>>> import numpy as np
>>> from numpy import linalg as LA
>>> np.set_printoptions(precision=2, suppress=True, linewidth=160, floatmode="fixed")
>>> rd = lambda a: np.round(a, 2) + 0
>>> f = np.array([0, 2, 2])
>>> r1 = np.array([1, 0, -2, -3])
>>> J = np.outer(f, r1)
>>> J
array([[ 0,  0,  0,  0],
       [ 2,  0, -4, -6],
       [ 2,  0, -4, -6]])
>>> Uu, s, Vh = LA.svd(J)
>>> vecs = Vh[:(s > 1e-8).sum()]
>>> rng = np.random.default_rng(5023)
>>> x = J[2] + -1 * J[1] + rng.integers(2) * np.eye(4)[0]
>>> x
array([0.00, 0.00, 0.00, 0.00])
>>> rd(np.diag(vecs.T @ vecs))
array([0.07, 0.00, 0.29, 0.64])
>>> rd(LA.norm(x - vecs.T @ vecs @ x))
np.float64(0.0)
>>> print(LA.matrix_rank(np.vstack([J, x])))
1
>>> other = np.array([[-2, 3], [3, -1]])
>>> basis = np.kron(other, J)
>>> print(basis.shape)
(6, 8)
>>> LA.matrix_rank(basis)
np.int64(2)
>>> basis
array([[  0,   0,   0,   0,   0,   0,   0,   0],
       [ -4,   0,   8,  12,   6,   0, -12, -18],
       [ -4,   0,   8,  12,   6,   0, -12, -18],
       [  0,   0,   0,   0,   0,   0,   0,   0],
       [  6,   0, -12, -18,  -2,   0,   4,   6],
       [  6,   0, -12, -18,  -2,   0,   4,   6]])
>>> LA.cond(J) > 100
np.True_
>>> rd(J @ LA.pinv(J) @ J)
array([[ 0.00,  0.00,  0.00,  0.00],
       [ 2.00,  0.00, -4.00, -6.00],
       [ 2.00,  0.00, -4.00, -6.00]])
>>> print(rd(np.trace(LA.pinv(J) @ J)))
1.0
>>> T = np.stack([J, -1 * J, J[::-1]])
>>> T.sum(axis=0)
array([[ 2,  0, -4, -6],
       [ 2,  0, -4, -6],
       [ 0,  0,  0,  0]])
>>> LA.matrix_rank(T)
array([1, 1, 1])
>>> (T @ J.T).shape
(3, 3, 3)
>>> np.einsum("bij,cij->bc", T, T)
array([[ 112, -112,   56],
       [-112,  112,  -56],
       [  56,  -56,  112]])
